% ipython --no-banner

In [1]: import numpy as np

In [2]: np.set_printoptions(precision=2, suppress=True, linewidth=200, legacy="1.25")

In [3]: K = np.load("out16.npy")

In [4]: K
Out[4]: 
array([[1, 2, 2, 1, 1],
       [2, 1, 1, 2, 1],
       [0, 1, 3, 0, 1],
       [2, 3, 0, 3, 3],
       [0, 0, 3, 3, 3],
       [0, 1, 0, 3, 1],
       [5, 4, 4, 5, 3]])

In [5]: vec = np.array([-1, -2, 0, 1, 2])

In [6]: target = K @ vec

In [7]: b, lr = np.zeros(5), 1 / np.linalg.norm(K, 2) ** 2

In [8]: for i in range(10):
   ...:     b -= lr * K.T @ (K @ b - target)
   ...:     if i % 2 == 0: print(i, round(np.linalg.norm(K @ b - target), 2))
   ...: 
0 9.06
2 7.85
4 6.81
6 5.93
8 5.17

In [9]: round(float(np.linalg.cond(K)), 2)
Out[9]: 10.46

In [10]: print(b)
[-0.83 -0.69  0.21  0.69  0.74]

In [11]: P = K @ np.linalg.solve(K.T @ K, K.T)

In [12]: print(np.round(np.linalg.eigvalsh(P), 2) + 0)
[0. 0. 1. 1. 1. 1. 1.]

In [13]: np.allclose(P @ P, P)
Out[13]: True

In [14]: feats = np.array([[0, 1, 0, 0], [0, 0, 0, 1], [0, 0, 1, 0], [1, 0, 0, 0]])

In [15]: feats[:, 3] @ feats[:, 0]
Out[15]: 0

In [16]: np.linalg.norm(feats, axis=0)
Out[16]: array([1., 1., 1., 1.])

In [17]: print(feats @ feats.T)
[[1 0 0 0]
 [0 1 0 0]
 [0 0 1 0]
 [0 0 0 1]]

In [18]: np.linalg.svd(feats, compute_uv=False)
Out[18]: array([1., 1., 1., 1.])

In [19]: P = np.triu(np.array([[2, 0, 0, 1], [0, 2, 0, 2], [1, 2, 2, 1], [0, 2, 0, 0]]), 1) + np.eye(4)

In [20]: M2 = P @ feats @ np.linalg.inv(P)

In [21]: np.trace(M2), np.trace(feats)
Out[21]: (1.0, 1)

In [22]: print(M2)
[[ 1.  1.  0. -3.]
 [ 2.  0.  0. -1.]
 [ 1.  0.  1. -2.]
 [ 1.  0.  0. -1.]]

In [23]: U, s = np.linalg.svd(feats)
Traceback (most recent call last):
  Cell In[23], line 1
    U, s = np.linalg.svd(feats)
ValueError: too many values to unpack (expected 2)


In [24]: U, s, Vt = np.linalg.svd(feats, full_matrices=False)

In [25]: (s > 1e-8).sum()
Out[25]: 4

In [26]: np.cumsum(s ** 2) / np.sum(s ** 2)
Out[26]: array([0.25, 0.5 , 0.75, 1.  ])

In [27]: U.shape, s.shape, Vt.shape
Out[27]: ((4, 4), (4,), (4, 4))

In [28]: s / s[0]
Out[28]: array([1., 1., 1., 1.])

In [29]: J = np.array([[0, 0, 0, 0, -1],
    ...:     [0, -1, 0, 0, 0],
    ...:     [0, 0, 0, 1, 0],
    ...:     [0, 0, 2, 0, 0],
    ...:     [-1, 0, 0, 0, 0]])

In [30]: C2 = feats.T @ feats

In [31]: np.linalg.svd(feats, compute_uv=False) ** 2
Out[31]: array([1., 1., 1., 1.])

In [32]: print((feats @ feats.T).shape)
(4, 4)

In [33]: print(np.allclose(C2, C2.T))
True

In [34]: np.trace(C2), (feats ** 2).sum()
Out[34]: (4, 4)

In [35]: np.diag(C2)
Out[35]: array([1, 1, 1, 1])

In [36]: print(np.linalg.eigvalsh(C2)[::-1])
[1. 1. 1. 1.]

In [37]: X = np.load("sample2.npy")

In [38]: X
Out[38]: 
array([[4, 4, 2, 0, 0, 4, 2],
       [2, 2, 1, 0, 0, 2, 1],
       [0, 0, 0, 0, 0, 0, 0],
       [0, 0, 0, 0, 0, 0, 0],
       [0, 0, 0, 0, 0, 0, 0],
       [4, 4, 2, 0, 0, 4, 2],
       [0, 0, 0, 0, 0, 0, 0],
       [2, 2, 1, 0, 0, 2, 1],
       [0, 0, 0, 0, 0, 0, 0],
       [4, 4, 2, 0, 0, 4, 2],
       [0, 0, 0, 0, 0, 0, 0]])

In [39]: f, r1 = J[4], J[3]

In [40]: f @ f
Out[40]: 1

In [41]: pr = (f @ r1) / (f @ f) * f

In [42]: np.round(np.linalg.norm(f + r1) ** 2 + np.linalg.norm(f - r1) ** 2, 2)
Out[42]: 10.0

In [43]: pr
Out[43]: array([-0.,  0.,  0.,  0.,  0.])

In [44]: T = np.stack([X, 5 * X, X[::-1]])

In [45]: (T @ X.T).shape
Out[45]: (3, 11, 11)

In [46]: np.linalg.matrix_rank(T)
Out[46]: array([1, 1, 1])

In [47]: np.einsum("bij,cij->bc", T, T)
Out[47]: 
array([[ 196,  980,  112],
       [ 980, 4900,  560],
       [ 112,  560,  196]])

In [48]: np.abs(np.diag(np.linalg.qr(X)[1])) > 1e-9
Out[48]: array([ True, False, False, False, False, False, False])

In [49]: print(np.linalg.lstsq(X[:-1].T, X[-1])[2])
1

In [50]: X @ np.linalg.pinv(X) @ X
Out[50]: 
array([[4., 4., 2., 0., 0., 4., 2.],
       [2., 2., 1., 0., 0., 2., 1.],
       [0., 0., 0., 0., 0., 0., 0.],
       [0., 0., 0., 0., 0., 0., 0.],
       [0., 0., 0., 0., 0., 0., 0.],
       [4., 4., 2., 0., 0., 4., 2.],
       [0., 0., 0., 0., 0., 0., 0.],
       [2., 2., 1., 0., 0., 2., 1.],
       [0., 0., 0., 0., 0., 0., 0.],
       [4., 4., 2., 0., 0., 4., 2.],
       [0., 0., 0., 0., 0., 0., 0.]])

In [51]: np.allclose(X[:-1].T @ np.linalg.lstsq(X[:-1].T, X[-1])[0], X[-1])
Out[51]: True
